$ ipython --no-banner

In [1]: import numpy as np

In [2]: import numpy.linalg as la

In [3]: np.set_printoptions(precision=2, suppress=True, linewidth=120)

In [4]: def rd(a):
   ...:     return np.round(a, 2) + 0
   ...: 

In [5]: W0 = np.minimum.outer(np.arange(1, 6), np.arange(1, 6)) * -3

In [6]: W0
Out[6]: 
array([[ -3,  -3,  -3,  -3,  -3],
       [ -3,  -6,  -6,  -6,  -6],
       [ -3,  -6,  -9,  -9,  -9],
       [ -3,  -6,  -9, -12, -12],
       [ -3,  -6,  -9, -12, -15]])

In [7]: # symmetric, so the eigenvalues are real

In [8]: w, vecs = la.eigh(W0)

In [9]: rd(la.eigvalsh(W0 @ W0))
Out[9]: array([   0.66,    1.12,    3.06,   18.89, 1371.27])

In [10]: rd(w.sum()), np.trace(W0)
Out[10]: (np.float64(-45.0), np.int64(-45))

In [11]: K = np.array([[0, 0, 1, 0, 0, 0, 0, 0],
    ...:     [0, 1, 0, 0, 0, 0, 0, 0],
    ...:     [0, 0, 0, 1, 0, 0, 0, 0],
    ...:     [1, 0, 0, 0, 0, 0, 0, 0],
    ...:     [0, 0, 0, 0, 0, 1, 0, 0],
    ...:     [0, 0, 0, 0, 0, 0, 1, 0],
    ...:     [0, 0, 0, 0, 0, 0, 0, 1],
    ...:     [0, 0, 0, 0, 1, 0, 0, 0]])

In [12]: rd(np.sort(np.abs(la.eigvals(K)))[::-1])
Out[12]: array([1., 1., 1., 1., 1., 1., 1., 1.])

In [13]: la.matrix_power(K, 100)
Out[13]: 
array([[0, 0, 1, 0, 0, 0, 0, 0],
       [0, 1, 0, 0, 0, 0, 0, 0],
       [0, 0, 0, 1, 0, 0, 0, 0],
       [1, 0, 0, 0, 0, 0, 0, 0],
       [0, 0, 0, 0, 1, 0, 0, 0],
       [0, 0, 0, 0, 0, 1, 0, 0],
       [0, 0, 0, 0, 0, 0, 1, 0],
       [0, 0, 0, 0, 0, 0, 0, 1]])

In [14]: K @ np.ones(8)
Out[14]: array([1., 1., 1., 1., 1., 1., 1., 1.])

In [15]: la.matrix_power(K, 2)
Out[15]: 
array([[0, 0, 0, 1, 0, 0, 0, 0],
       [0, 1, 0, 0, 0, 0, 0, 0],
       [1, 0, 0, 0, 0, 0, 0, 0],
       [0, 0, 1, 0, 0, 0, 0, 0],
       [0, 0, 0, 0, 0, 0, 1, 0],
       [0, 0, 0, 0, 0, 0, 0, 1],
       [0, 0, 0, 0, 1, 0, 0, 0],
       [0, 0, 0, 0, 0, 1, 0, 0]])

In [16]: pr = np.eye(8)[5]

In [17]: for _ in range(4):
    ...:     pr = pr @ K
    ...:     print(pr.round(2))
    ...: 
[0. 0. 0. 0. 0. 0. 1. 0.]
[0. 0. 0. 0. 0. 0. 0. 1.]
[0. 0. 0. 0. 1. 0. 0. 0.]
[0. 0. 0. 0. 0. 1. 0. 0.]

In [18]: (la.matrix_power((K != 0) + (K.T != 0) + np.eye(8), 8) > 0).astype(int)
Out[18]: 
array([[1, 0, 1, 1, 0, 0, 0, 0],
       [0, 1, 0, 0, 0, 0, 0, 0],
       [1, 0, 1, 1, 0, 0, 0, 0],
       [1, 0, 1, 1, 0, 0, 0, 0],
       [0, 0, 0, 0, 1, 1, 1, 1],
       [0, 0, 0, 0, 1, 1, 1, 1],
       [0, 0, 0, 0, 1, 1, 1, 1],
       [0, 0, 0, 0, 1, 1, 1, 1]])

In [19]: rd(la.det(K))
Out[19]: np.float64(-1.0)

In [20]: K @ K
Out[20]: 
array([[0, 0, 0, 1, 0, 0, 0, 0],
       [0, 1, 0, 0, 0, 0, 0, 0],
       [1, 0, 0, 0, 0, 0, 0, 0],
       [0, 0, 1, 0, 0, 0, 0, 0],
       [0, 0, 0, 0, 0, 0, 1, 0],
       [0, 0, 0, 0, 0, 0, 0, 1],
       [0, 0, 0, 0, 1, 0, 0, 0],
       [0, 0, 0, 0, 0, 1, 0, 0]])

In [21]: other = K / np.sqrt((K ** 2).mean(axis=1, keepdims=True))

In [22]: rd(la.norm(other, axis=1))
Out[22]: array([2.83, 2.83, 2.83, 2.83, 2.83, 2.83, 2.83, 2.83])

In [23]: rd(other[3])
Out[23]: array([2.83, 0.  , 0.  , 0.  , 0.  , 0.  , 0.  , 0.  ])

In [24]: x = np.array([0, -1, 0, -1, 0, 0, 0, -1])

In [25]: rd(np.sort(np.abs(np.degrees(np.angle(la.eigvals(K))))))
Out[25]: array([  0.,   0.,   0.,  90.,  90., 120., 120., 180.])

In [26]: rd(np.abs(la.eigvals(K)))
Out[26]: array([1., 1., 1., 1., 1., 1., 1., 1.])

In [27]: rd(la.norm(x)), rd(la.norm(K @ x))
Out[27]: (np.float64(1.73), np.float64(1.73))

In [28]: f, g = K[2], K[0]

In [29]: f @ f
Out[29]: np.int64(1)

In [30]: f @ g
Out[30]: np.int64(0)

In [31]: pr = (f @ g) / (f @ f) * f

In [32]: g - pr
Out[32]: array([0., 0., 1., 0., 0., 0., 0., 0.])

In [33]: (g - pr) @ f
Out[33]: np.float64(0.0)

In [34]: pr
Out[34]: array([0., 0., 0., 0., 0., 0., 0., 0.])

In [35]: mat = np.load("m.npy")

In [36]: mat
Out[36]: 
array([[ -6.37,  -3.81,  -1.46,  -0.91,  -2.44,   1.34,   0.72,  -4.63],
       [  2.78,   3.3 ,  -3.01,   0.58,   2.94,  -1.91,   1.43,   4.01],
       [ -1.9 ,   1.79,   0.76,   1.46,   6.83,   2.47,  -6.1 ,  -3.07],
       [  7.2 ,  -4.08,   1.36,   0.57,   2.05,  -0.14,   5.45,  -3.28],
       [  4.4 ,  -1.54,   0.86,   1.6 ,   3.81,   0.12,   3.03,  -3.24],
       [ -1.07,  -2.25,   4.97,  -1.26,   2.53,   0.09,  -1.82,   0.26],
       [ -2.75,   0.98,  -0.14,   0.8 ,  -0.86,  -2.11,  -4.19,   1.22],
       [ -0.27,  -3.32,   0.43,  -1.37,  -3.62,   1.27,   5.03,   1.09],
       [ -1.29,   0.35,   4.17,   0.69,   1.69,   9.  ,  -5.08,  -3.97],
       [  3.4 ,  -1.13,   5.04,   2.81,   4.09,  -0.26,  -5.77,   2.92],
       [  5.15,  -6.1 ,   1.13,   1.05,   3.63,  -1.73,  -2.16,  -1.67],
       [  1.84,  -1.03,   0.93,   1.42,  -2.74,   2.9 ,  -3.74,  -1.87],
       [  2.15,  -1.95,  -2.29,  -0.18,   1.26,   2.12,   2.11,   0.46],
       [-14.15,   0.69,  -1.56,   2.12,   2.59,   2.5 ,  -3.71,   8.8 ],
       [  2.48,   1.99,   4.59,  -0.03,   2.96,  -0.88,  -7.93,  -7.17],
       [  2.59,  -2.11,  -4.91,   0.41,  -7.  ,   2.19,  -1.9 ,  -7.42],
       [ -0.65,  -3.25,   2.09,   5.38,   5.09,  -0.84,  -0.47,  -2.14],
       [ -5.16,  -3.54,  -2.83,  -2.16,   0.13,   1.03,   6.67,   7.39],
       [ -0.11,  -4.02,   4.84,  -1.2 ,   2.41,   2.57,   3.11,   6.64],
       [ -1.23,  -2.4 ,   0.18,  -1.62,   3.25,   0.17,   4.38,  -6.36],
       [  0.77,  -3.54,  -0.75,  -3.35,  -2.51,  -4.7 ,   1.67,  -8.25],
       [ -0.69,  -2.02,   0.45,   0.16,   1.3 ,   2.24,  -0.55,  -1.8 ],
       [  1.88,  -3.14,  -3.34,   3.25,   0.82,  -0.08,  -6.66,  -3.3 ],
       [ -0.14,   0.94,   2.73,   3.94,  -4.56,   3.23,  10.7 ,   6.6 ],
       [  0.43,   2.54,   1.81,   3.76,   1.14,  -0.03,   1.6 ,   2.04],
       [  3.48,  -2.02,  -3.18,  -0.21,  -5.02,  -1.92,   3.12,   1.46],
       [ -2.25,   4.77,  -0.2 ,   3.93,   7.41,  -0.01,   0.94,  -4.74],
       [ -3.92,   4.5 ,  -0.99,   3.86,  -5.5 ,  -1.51,   3.21,  -9.64],
       [ -0.99,   3.52,  -1.47,  -1.8 ,  -2.22,  -0.39,   4.17,  -0.53]])

In [37]: C2 = np.cov(mat, rowvar=False)

In [38]: rd(np.corrcoef(mat.T))
Out[38]: 
array([[ 1.  , -0.25,  0.15, -0.01,  0.02, -0.24,  0.04, -0.27],
       [-0.25,  1.  , -0.02,  0.38,  0.06,  0.02, -0.08, -0.05],
       [ 0.15, -0.02,  1.  ,  0.13,  0.41,  0.24, -0.18,  0.09],
       [-0.01,  0.38,  0.13,  1.  ,  0.23,  0.08, -0.18,  0.02],
       [ 0.02,  0.06,  0.41,  0.23,  1.  ,  0.03, -0.35,  0.09],
       [-0.24,  0.02,  0.24,  0.08,  0.03,  1.  , -0.1 ,  0.19],
       [ 0.04, -0.08, -0.18, -0.18, -0.35, -0.1 ,  1.  ,  0.24],
       [-0.27, -0.05,  0.09,  0.02,  0.09,  0.19,  0.24,  1.  ]])

In [39]: np.median(mat, axis=0)
Out[39]: array([-0.14, -1.95,  0.43,  0.58,  1.3 ,  0.09,  0.94, -1.8 ])

In [40]: rd(la.eigvalsh(C2)[::-1])
Out[40]: array([28.82, 23.67, 16.43,  9.58,  7.44,  6.68,  3.81,  3.02])
